% ipython --no-banner

In [1]: import numpy as np

In [2]: from numpy import linalg as LA

In [3]: np.set_printoptions(precision=4, suppress=True, linewidth=200)

In [4]: arr = np.load("case6.npy")

In [5]: arr
Out[5]: 
array([[ 0.4219,  0.1781, -0.0599],
       [ 0.537 ,  0.2355, -0.0798],
       [-0.9951, -0.8337,  0.3799],
       [-0.4219, -0.1781,  0.0599],
       [-0.6351, -0.2913,  0.0997],
       [-0.6351, -0.2913,  0.0997],
       [-0.9289, -0.5784,  0.2165],
       [ 0.8337,  0.4462, -0.1586],
       [-0.9603, -0.6527,  0.2543],
       [ 0.4219,  0.1781, -0.0599],
       [ 0.6351,  0.2913, -0.0997],
       [-0.2913, -0.1194,  0.04  ]])

In [6]: # row 5 repeats row 4

In [7]: idx = arr[:, 2] > np.median(arr[:, 2])

In [8]: u = arr[idx].mean(axis=0) - arr[~idx].mean(axis=0)

In [9]: idx.astype(int)
Out[9]: array([0, 0, 1, 1, 1, 1, 1, 0, 1, 0, 0, 0])

In [10]: np.round((((arr - arr.mean(axis=0)) @ u > 0) == idx).mean(), 4)
Out[10]: np.float64(0.9167)

In [11]: u
Out[11]: array([-1.1891, -0.6725,  0.2547])

In [12]: vec = np.array([0, 5, 5])

In [13]: arr @ (2 * vec)
Out[13]: array([ 1.182,  1.557, -4.538, -1.182, -1.916, -1.916, -3.619,  2.876, -3.984,  1.182,  1.916, -0.794])

In [14]: (arr * vec).sum(axis=1)
Out[14]: array([ 0.591 ,  0.7785, -2.269 , -0.591 , -0.958 , -0.958 , -1.8095,  1.438 , -1.992 ,  0.591 ,  0.958 , -0.397 ])

In [15]: np.einsum("ij,j->i", arr, vec)
Out[15]: array([ 0.591 ,  0.7785, -2.269 , -0.591 , -0.958 , -0.958 , -1.8095,  1.438 , -1.992 ,  0.591 ,  0.958 , -0.397 ])

In [16]: arr @ vec
Out[16]: array([ 0.591 ,  0.7785, -2.269 , -0.591 , -0.958 , -0.958 , -1.8095,  1.438 , -1.992 ,  0.591 ,  0.958 , -0.397 ])

In [17]: LA.norm(arr @ vec) <= LA.norm(arr, 2) * LA.norm(vec) + 1e-9
Out[17]: np.True_

In [18]: B = np.c_[arr[:, :1] @ np.array([[1]]), np.array([0, 2, 0, 1, 2, 0, 2, 2, 1, 0, 2, 2])]

In [19]: B
Out[19]: 
array([[ 0.4219,  0.    ],
       [ 0.537 ,  2.    ],
       [-0.9951,  0.    ],
       [-0.4219,  1.    ],
       [-0.6351,  2.    ],
       [-0.6351,  0.    ],
       [-0.9289,  2.    ],
       [ 0.8337,  2.    ],
       [-0.9603,  1.    ],
       [ 0.4219,  0.    ],
       [ 0.6351,  2.    ],
       [-0.2913,  2.    ]])

In [20]: np.round(LA.lstsq(arr, B[:, 0])[0], 4) + 0
Out[20]: array([1., 0., 0.])

In [21]: np.round(LA.norm(B - arr @ LA.lstsq(arr, B)[0], axis=0), 4) + 0
Out[21]: array([0.    , 4.9495])
